In [1]: import numpy as np

In [2]: from numpy import linalg as LA

In [3]: np.set_printoptions(precision=2, suppress=True, linewidth=200, legacy="1.25")

In [4]: data = np.load("layer5.npy")

In [5]: data
Out[5]: 
array([[-3,  0,  0,  0,  0],
       [ 0, -4,  0,  0,  0],
       [ 0,  0, -4,  0,  0],
       [ 0,  0,  0,  5,  0],
       [ 0,  0,  0,  0,  5]])

In [6]: w, V = LA.eig(data)

In [7]: np.sort(LA.eigvals(LA.inv(data)))
Out[7]: array([-0.33, -0.25, -0.25,  0.2 ,  0.2 ])

In [8]: w
Out[8]: array([-3., -4., -4.,  5.,  5.])

In [9]: proj = np.triu(np.array([[1, 0, -1, 2, 1],
   ...:     [1, 1, 2, -2, -1],
   ...:     [2, -1, 3, 2, 0],
   ...:     [0, -1, -2, -1, -3],
   ...:     [-1, 1, 1, -2, -2]]), 1) + np.eye(5)

In [10]: B = proj @ data @ LA.inv(proj)

In [11]: np.poly(B)
Out[11]: array([   1.,    1.,  -45.,  -77.,  520., 1200.])

In [12]: LA.matrix_rank(B)
Out[12]: 5

In [13]: B
Out[13]: 
array([[ -3.,   0.,   1.,  14.,  50.],
       [  0.,  -4.,   0., -18., -63.],
       [  0.,   0.,  -4.,  18.,  54.],
       [  0.,   0.,   0.,   5.,   0.],
       [  0.,   0.,   0.,   0.,   5.]])

In [14]: r0 = np.array([-1, -2, 1])

In [15]: np.polyval(r0, B[1])
Out[15]: array([    1.,    -7.,     1.,  -287., -3842.])

In [16]: np.convolve(B[1], r0)
Out[16]: array([  0.,   4.,   8.,  14.,  99., 108., -63.])

In [17]: np.array([np.convolve(row, r0, "same") for row in B])
Out[17]: 
array([[  6.,  -4., -16., -77., -86.],
       [  4.,   8.,  14.,  99., 108.],
       [  0.,   4., -10., -94., -90.],
       [  0.,   0.,  -5., -10.,   5.],
       [  0.,   0.,   0.,  -5., -10.]])

In [18]: arr = np.array([[1.1, 1.2, 2.8, 1.1, 1.3],
    ...:     [-1.2, 0.4, -1.5, -0.5, -1.0],
    ...:     [-0.9, 1.0, 0.6, 0.0, 0.4],
    ...:     [1.9, 1.0, 0.3, -0.7, -0.7],
    ...:     [0.2, 0.3, -0.1, 0.3, -0.2]])

In [19]: arr
Out[19]: 
array([[ 1.1,  1.2,  2.8,  1.1,  1.3],
       [-1.2,  0.4, -1.5, -0.5, -1. ],
       [-0.9,  1. ,  0.6,  0. ,  0.4],
       [ 1.9,  1. ,  0.3, -0.7, -0.7],
       [ 0.2,  0.3, -0.1,  0.3, -0.2]])

In [20]: B = LA.inv(arr)

In [21]: np.allclose(B, arr.T)
Out[21]: False

In [22]: round(float(LA.slogdet(arr)[0]), 2)
Out[22]: -1.0

In [23]: round(float(LA.det(arr) * LA.det(B)), 2)
Out[23]: 1.0

In [24]: proj = np.triu(np.array([[-4, -2, 4, -3, 0],
    ...:     [-5, -5, 2, 1, 1],
    ...:     [-1, -2, -4, 0, -3],
    ...:     [4, -3, 4, -2, 3],
    ...:     [2, 4, 2, -4, 1]]), 1) + np.eye(5)

In [25]: B = proj @ arr @ LA.inv(proj)

In [26]: np.round(LA.det(B), 2)
Out[26]: -0.74

In [27]: LA.matrix_rank(B)
Out[27]: 5

In [28]: J = np.load("out8.npy")

In [29]: J
Out[29]: 
array([[ -1.21,  22.91,  -0.46,  -1.82,  -9.42, -36.28],
       [  2.5 ,  22.93,  -1.5 ,  -1.73,  -9.76, -36.96],
       [ -0.1 ,  22.99,  -1.13,  -3.09, -10.67, -36.17],
       [  0.94,  22.3 ,  -3.62,  -1.31,  -9.98, -35.49],
       [  0.34,  21.97,  -1.39,  -2.62,  -8.86, -35.46],
       [  0.29,  21.29,  -0.23,  -0.14, -10.23, -35.06],
       [ 11.5 , -13.27, -30.74,   4.02,  -2.34,  33.51],
       [ -1.35,  22.38,  -3.43,  -3.12,  -8.86, -37.76],
       [  0.07,  22.25,   0.79,  -0.66,  -9.52, -36.05],
       [ 13.74, -11.89, -31.79,   3.43,  -2.99,  32.38],
       [ 11.75, -12.39, -32.35,   2.03,  -2.06,  34.14],
       [ 12.89, -10.29, -30.68,   3.72,  -3.56,  34.42]])

In [30]: B = np.c_[J[:, :1] @ np.array([[3]]), np.array([3, 1, 2, 3, -2, -2, 0, 1, 0, 2, -2, -1])]

In [31]: B
Out[31]: 
array([[-3.63,  3.  ],
       [ 7.5 ,  1.  ],
       [-0.3 ,  2.  ],
       [ 2.82,  3.  ],
       [ 1.02, -2.  ],
       [ 0.87, -2.  ],
       [34.5 ,  0.  ],
       [-4.05,  1.  ],
       [ 0.21,  0.  ],
       [41.22,  2.  ],
       [35.25, -2.  ],
       [38.67, -1.  ]])

In [32]: LA.matrix_rank(B)
Out[32]: 2

In [33]: LA.matrix_rank(np.c_[J, B])
Out[33]: 7

In [34]: np.round(LA.norm(B - J @ LA.lstsq(J, B)[0], axis=0), 2) + 0
Out[34]: array([0.  , 5.94])

In [35]: np.count_nonzero(J)
Out[35]: 72

In [36]: J.mean(axis=0)
Out[36]: array([  4.28,  10.93, -11.38,  -0.11,  -7.35, -12.9 ])

In [37]: J.sum(axis=0)
Out[37]: array([  51.36,  131.18, -136.53,   -1.29,  -88.25, -154.78])

In [38]: round(float(LA.norm(J)), 2)
Out[38]: 158.24

In [39]: J.sum(axis=1)
Out[39]: array([-26.28, -24.52, -28.17, -27.16, -26.02, -24.08,   2.68, -32.14, -23.12,   2.88,   1.12,   6.5 ])

In [40]: np.unravel_index(np.abs(J).argmax(), J.shape)
Out[40]: (7, 5)

In [41]: J.shape
Out[41]: (12, 6)

In [42]: dist = LA.norm(J[:, None] - J[None], axis=-1)

In [43]: LA.norm(J - J.mean(axis=0), axis=1)
Out[43]: array([29.1 , 28.85, 28.83, 26.82, 27.47, 27.33, 56.65, 29.25, 28.89, 55.76, 57.31, 56.26])

In [44]: (dist + 1e9 * np.eye(12)).round(6).argmin(axis=1)
Out[44]: array([ 2,  4,  0,  4,  2,  8, 10,  4,  5, 11,  6,  9])

In [45]: dist[1].round(6).argsort(kind="stable")[:4]
Out[45]: array([1, 4, 3, 2])

In [46]: dist.mean(axis=1).argmax()
Out[46]: 10

In [47]: dist[1]
Out[47]: array([ 3.93,  0.  ,  3.19,  3.12,  3.07,  3.94, 85.44,  4.72,  3.69, 84.48, 86.1 , 85.01])

In [48]: sv = 3 * 0.7 ** np.arange(4)

In [49]: q, _ = LA.qr(np.array([[-1.2, -1.2, 0.8, -0.1],
    ...:     [-1.1, -0.6, 0.4, -0.2],
    ...:     [-0.6, -1.7, -0.6, -0.7],
    ...:     [-0.8, 2.4, -0.4, -0.6]]))

In [50]: rng = np.random.default_rng(273214)

In [51]: A = rng.normal(size=(24, 4)) * sv @ q

In [52]: A
Out[52]: 
array([[ 5.42, -1.39, -0.82, -5.5 ],
       [ 3.36, -2.39, -2.12, -4.29],
       [-0.97, -2.38,  1.97,  0.45],
       [ 2.76, -2.18,  0.46,  0.06],
       [-4.49,  0.48,  2.49,  2.56],
       [-2.66,  0.16,  2.51, -2.58],
       [ 0.2 ,  0.6 ,  2.29,  1.12],
       [-1.3 ,  2.06, -0.96, -0.41],
       [ 0.01,  0.29,  0.25, -0.75],
       [-2.75,  0.83,  0.48,  1.82],
       [ 0.4 , -0.88, -0.68,  0.5 ],
       [-0.25,  2.63,  0.16, -0.29],
       [ 1.32, -0.73, -1.4 , -7.63],
       [ 2.94, -2.06, -2.17, -5.02],
       [ 0.93, -0.24,  0.75,  1.27],
       [-0.72,  0.26, -1.08, -2.44],
       [ 0.76, -1.12,  0.94,  1.53],
       [ 0.4 ,  1.04,  0.67, -0.55],
       [-2.44,  1.53,  2.09, -0.39],
       [-3.69,  1.81,  1.31,  3.32],
       [ 1.64, -0.24, -1.25, -2.13],
       [ 2.24, -1.01,  0.27,  3.32],
       [ 0.12, -1.33,  1.08, -0.05],
       [ 0.9 ,  0.42, -1.33,  2.53]])

In [53]: q, V = LA.qr(A[:, :1])[0], LA.qr(A[:, 1:])[0]

In [54]: sv = LA.svd(q.T @ V, compute_uv=False)

In [55]: np.degrees(np.arccos(sv.clip(0, 1)))
Out[55]: array([37.44])

In [56]: round(float(LA.norm(q @ q.T - V @ V.T, 2)), 2)
Out[56]: 1.0

In [57]: r0 = np.array([1, -1, 1, 2]) + 0.5

In [58]: M = np.outer(r0, r0) / (r0 @ r0)

In [59]: M
Out[59]: 
array([[ 0.2 , -0.07,  0.2 ,  0.34],
       [-0.07,  0.02, -0.07, -0.11],
       [ 0.2 , -0.07,  0.2 ,  0.34],
       [ 0.34, -0.11,  0.34,  0.57]])

In [60]: Uu, sv, Vh = LA.svd(M)

In [61]: V = Vh[:(sv > 1e-8).sum()]

In [62]: x0 = M[3] + 4 * M[1] + rng.integers(2) * np.eye(4)[3]

In [63]: x0
Out[63]: array([ 0.07, -0.02,  0.07,  1.11])

In [64]: np.allclose(V.T @ V @ x0, x0)
Out[64]: False

In [65]: round(float(LA.norm(x0 - V.T @ V @ x0)), 2)
Out[65]: 0.66

In [66]: V.T @ V
Out[66]: 
array([[ 0.2 , -0.07,  0.2 ,  0.34],
       [-0.07,  0.02, -0.07, -0.11],
       [ 0.2 , -0.07,  0.2 ,  0.34],
       [ 0.34, -0.11,  0.34,  0.57]])

In [67]: def softmax(z):
    ...:     e = np.exp(z - z.max(axis=-1, keepdims=True))
    ...:     return e / e.sum(axis=-1, keepdims=True)
    ...: 

In [68]: softmax(M[2] + 2)
Out[68]: array([0.26, 0.19, 0.26, 0.29])

In [69]: softmax(10 * M[2])
Out[69]: array([0.17, 0.01, 0.17, 0.65])

In [70]: softmax(M).sum(axis=1)
Out[70]: array([1., 1., 1., 1.])

In [71]: att = M @ M.T / np.sqrt(4)

In [72]: softmax(att)[2] @ M
Out[72]: array([ 0.18, -0.06,  0.18,  0.3 ])

In [73]: softmax(att).round(6).argmax(axis=1)
Out[73]: array([3, 1, 3, 3])

In [74]: softmax(att)
Out[74]: 
array([[0.25, 0.22, 0.25, 0.27],
       [0.25, 0.26, 0.25, 0.24],
       [0.25, 0.22, 0.25, 0.27],
       [0.26, 0.2 , 0.26, 0.29]])

In [75]: Uu, sv, Vh = LA.svd(M, full_matrices=False)

In [76]: np.abs(Vh[0])
Out[76]: array([0.45, 0.15, 0.45, 0.75])

In [77]: np.round(sv / sv[0], 2) + 0
Out[77]: array([1., 0., 0., 0.])

In [78]: np.abs(Uu[:, 0]).round(6).argmax()
Out[78]: 3

In [79]: np.round(Uu.T @ M @ Vh.T, 2) + 0
Out[79]: 
array([[1., 0., 0., 0.],
       [0., 0., 0., 0.],
       [0., 0., 0., 0.],
       [0., 0., 0., 0.]])

In [80]: np.abs(np.diag(LA.qr(M)[1])) > 1e-9
Out[80]: array([ True, False, False, False])

In [81]: round(np.trace(LA.pinv(M) @ M), 2)
Out[81]: 1.0

In [82]: LA.lstsq(M[:-1].T, M[-1])[2]
Out[82]: 1

In [83]: M @ LA.pinv(M) @ M
Out[83]: 
array([[ 0.2 , -0.07,  0.2 ,  0.34],
       [-0.07,  0.02, -0.07, -0.11],
       [ 0.2 , -0.07,  0.2 ,  0.34],
       [ 0.34, -0.11,  0.34,  0.57]])

In [84]: E = np.load("data.npy")

In [85]: E
Out[85]: 
array([[2, 2, 2],
       [2, 4, 4],
       [2, 4, 6]])

In [86]: proj = np.triu(np.array([[-2, 0, 4], [-1, 4, -4], [-1, 2, 1]]), 1) + np.eye(3)

In [87]: B = proj @ E @ LA.inv(proj)

In [88]: LA.matrix_rank(B)
Out[88]: 3

In [89]: proj @ E - E @ proj
Out[89]: 
array([[  8.,  16.,  24.],
       [ -8., -16., -16.],
       [  0.,   0.,   8.]])

In [90]: labels = rng.permutation(3)

In [91]: labels
Out[91]: array([0, 1, 2])

In [92]: B = E[labels][:, labels]

In [93]: np.sort(np.abs(LA.eigvals(B)))
Out[93]: array([ 0.62,  1.29, 10.1 ])

In [94]: B
Out[94]: 
array([[2, 2, 2],
       [2, 4, 4],
       [2, 4, 6]])

In [95]: np.trace(B)
Out[95]: 12

In [96]: labels = rng.permutation(3)

In [97]: B = E[:, labels] * rng.choice([-1, 1], 3)

In [98]: B
Out[98]: 
array([[ 2, -2,  2],
       [ 2, -4,  4],
       [ 2, -6,  4]])

In [99]: Uu, _, Vh = LA.svd(E.T @ B)

In [100]: np.round(Uu @ Vh, 2) + 0
Out[100]: 
array([[ 1.,  0.,  0.],
       [ 0.,  0.,  1.],
       [ 0., -1.,  0.]])

In [101]: np.round(LA.lstsq(E, B)[0], 2) + 0
Out[101]: 
array([[ 1.,  0.,  0.],
       [ 0.,  0.,  1.],
       [ 0., -1.,  0.]])

In [102]: q, V = LA.qr(B[:, :2])[0], LA.qr(B[:, 2:])[0]

In [103]: sv = LA.svd(q.T @ V, compute_uv=False)

In [104]: (sv > 0.9).sum()
Out[104]: 1

In [105]: np.round(LA.norm(q @ q.T - V @ V.T, 2), 2)
Out[105]: 1.0

In [106]: sv
Out[106]: array([0.99])

In [107]: x0 = np.array([0, 3, 3])

In [108]: y = E @ x0

In [109]: coef, lr = np.zeros(3), 1 / LA.norm(E, 2) ** 2

In [110]: for i in range(40):
     ...:     coef -= lr * E.T @ (E @ coef - y)
     ...:     if i % 10 == 0: print(i, round(LA.norm(E @ coef - y), 2))
     ...: 
0 1.25
10 1.12
20 1.0
30 0.91

In [111]: coef
Out[111]: array([0.93, 2.36, 3.1 ])

In [112]: mat = np.load("sample16.npy")

In [113]: mat
Out[113]: 
array([[ 2,  0, -4,  0,  4],
       [ 0,  0, -1,  3, -2],
       [-4, -1, -2,  1, -1],
       [ 0,  3,  1,  4, -1],
       [ 4, -2, -1, -1,  4]])

In [114]: w, V = LA.eig(mat)

In [115]: w
Out[115]: array([ 8.88,  5.24, -4.98,  1.19, -2.34])

In [116]: r0, r1 = mat[2], mat[3]

In [117]: r0 @ r1
Out[117]: 0

In [118]: p = (r0 @ r1) / (r0 @ r0) * r0

In [119]: r1 - p
Out[119]: array([ 0.,  3.,  1.,  4., -1.])

In [120]: np.outer(r0, r1)
Out[120]: 
array([[  0, -12,  -4, -16,   4],
       [  0,  -3,  -1,  -4,   1],
       [  0,  -6,  -2,  -8,   2],
       [  0,   3,   1,   4,  -1],
       [  0,  -3,  -1,  -4,   1]])

In [121]: LA.matrix_rank(np.outer(r0, r1))
Out[121]: 1

In [122]: w, V = LA.eigh(mat)

In [123]: x0 = np.array([0, -3, 1, -2, -2])

In [124]: round(float(x0 @ mat @ x0 / (x0 @ x0)), 2), round(w[0], 2), round(float(w[-1]), 2)
Out[124]: (2.22, -4.98, 8.88)

In [125]: np.abs(mat).sum(axis=1).max(), np.round(np.abs(w).max(), 2)
Out[125]: (12, 8.88)

In [126]: LA.eigvalsh(mat[1:, 1:])
Out[126]: array([-3.51, -0.48,  3.07,  6.93])

In [127]: q = mat.astype(float).copy()

In [128]: for j in range(5):
     ...:     q[:, j] -= q[:, :j] @ (q[:, :j].T @ q[:, j])
     ...:     q[:, j] /= LA.norm(q[:, j])
     ...: 

In [129]: np.round(q.T @ q, 2) + 0
Out[129]: 
array([[1., 0., 0., 0., 0.],
       [0., 1., 0., 0., 0.],
       [0., 0., 1., 0., 0.],
       [0., 0., 0., 1., 0.],
       [0., 0., 0., 0., 1.]])

In [130]: np.round(q.T @ mat, 2) + 0
Out[130]: 
array([[ 6.  , -0.67, -0.67, -1.33,  4.67],
       [ 0.  ,  3.68,  1.78,  3.29, -1.87],
       [ 0.  ,  0.  ,  4.4 , -1.53, -2.4 ],
       [ 0.  ,  0.  ,  0.  ,  3.47, -1.81],
       [ 0.  ,  0.  ,  0.  ,  0.  ,  1.92]])
